$ python3 -q
>>> import numpy as np
>>> np.set_printoptions(suppress=True, linewidth=100)
>>> def rd(a):
...     return np.round(a, 3) + 0
... 
>>> K = np.load("sample6.npy")
>>> K
array([[0, 1, 0, 0, 0],
       [1, 0, 0, 0, 0],
       [0, 0, 0, 1, 0],
       [0, 0, 1, 0, 1],
       [0, 0, 0, 1, 0]])
>>> K.sum(axis=0)
array([1, 1, 1, 2, 1])
>>> np.argwhere(np.triu(K))
array([[0, 1],
       [2, 3],
       [3, 4]])
>>> Lm = np.diag(K.sum(axis=1)) - K
>>> np.linalg.matrix_rank(Lm)
np.int64(3)
>>> round(np.linalg.det(Lm[1:, 1:]))
0
>>> vec = np.array([-1, -1, -1, 0, 0])
>>> K @ (2 * vec)
array([-2, -2,  0, -2,  0])
>>> np.linalg.norm(K @ vec) <= np.linalg.norm(K, 2) * np.linalg.norm(vec) + 1e-9
np.True_
>>> r0, v = K[1], K[0]
>>> r0 @ v
np.int64(0)
>>> p = (r0 @ v) / (r0 @ r0) * r0
>>> (v - p) @ r0
np.float64(0.0)
>>> p
array([0., 0., 0., 0., 0.])
>>> np.linalg.matrix_rank(np.outer(r0, v))
np.int64(1)
>>> np.all(np.linalg.eigvalsh(K) > 0)
np.False_
>>> rd(np.trace(np.linalg.pinv(K) @ K))
np.float64(4.0)
>>> np.linalg.lstsq(K[:-1].T, K[-1])[2]
np.int32(4)
>>> rd(K @ np.linalg.pinv(K) @ K)
array([[0., 1., 0., 0., 0.],
       [1., 0., 0., 0., 0.],
       [0., 0., 0., 1., 0.],
       [0., 0., 1., 0., 1.],
       [0., 0., 0., 1., 0.]])
>>> O, _ = np.linalg.qr(np.array([[1.3, -2.3, -1.6, -1.4],
...     [1.4, 0.2, 0.1, 1.0],
...     [0.3, 0.6, 0.6, 0.0],
...     [-1.4, -1.1, 0.1, -1.5]]))
>>> w = np.array([1, 1, -8, -3])
>>> A = O @ np.diag(w) @ O.T
>>> rd(A)
array([[ 0.708,  0.962, -0.284,  0.63 ],
       [ 0.962, -3.009, -1.13 , -3.357],
       [-0.284, -1.13 , -4.382, -2.547],
       [ 0.63 , -3.357, -2.547, -2.318]])
>>> blk = np.stack([A, -2 * A, A[::-1]])
>>> np.linalg.matrix_rank(blk.reshape(3, -1))
np.int64(2)
>>> np.linalg.matrix_rank(blk)
array([4, 4, 4])
>>> rd(np.linalg.norm(blk, axis=(1, 2)))
array([ 8.66 , 17.321,  8.66 ])
>>> (blk @ A.T).shape
(3, 4, 4)
>>> E = np.array([[1, 0, -3, 0], [2, -2, 2, -3], [-2, 2, -3, -1], [3, -3, -2, 3]])
>>> E
array([[ 1,  0, -3,  0],
       [ 2, -2,  2, -3],
       [-2,  2, -3, -1],
       [ 3, -3, -2,  3]])
>>> rng = np.random.default_rng(8)
>>> z = rng.permutation(4)
>>> Y = E[:, z] * rng.choice([-1, 1], 4)
>>> Y
array([[ 0,  0,  3,  1],
       [-3,  2, -2,  2],
       [-1, -2,  3, -2],
       [ 3,  3,  2,  3]])
>>> left, _, Vh = np.linalg.svd(E.T @ Y)
>>> rd(left @ Vh)
array([[ 0.,  0.,  0.,  1.],
       [ 0., -1.,  0.,  0.],
       [ 0.,  0., -1.,  0.],
       [ 1.,  0.,  0.,  0.]])
>>> Y = E[0, 0] * E[1:] - np.outer(E[1:, 0], E[0])
>>> Y
array([[ 0, -2,  8, -3],
       [ 0,  2, -9, -1],
       [ 0, -3,  7,  3]])
>>> np.flatnonzero(~Y.round(6).any(axis=1))
array([], dtype=int64)
>>> np.linalg.matrix_rank(Y), np.linalg.matrix_rank(E)
(np.int64(3), np.int64(4))
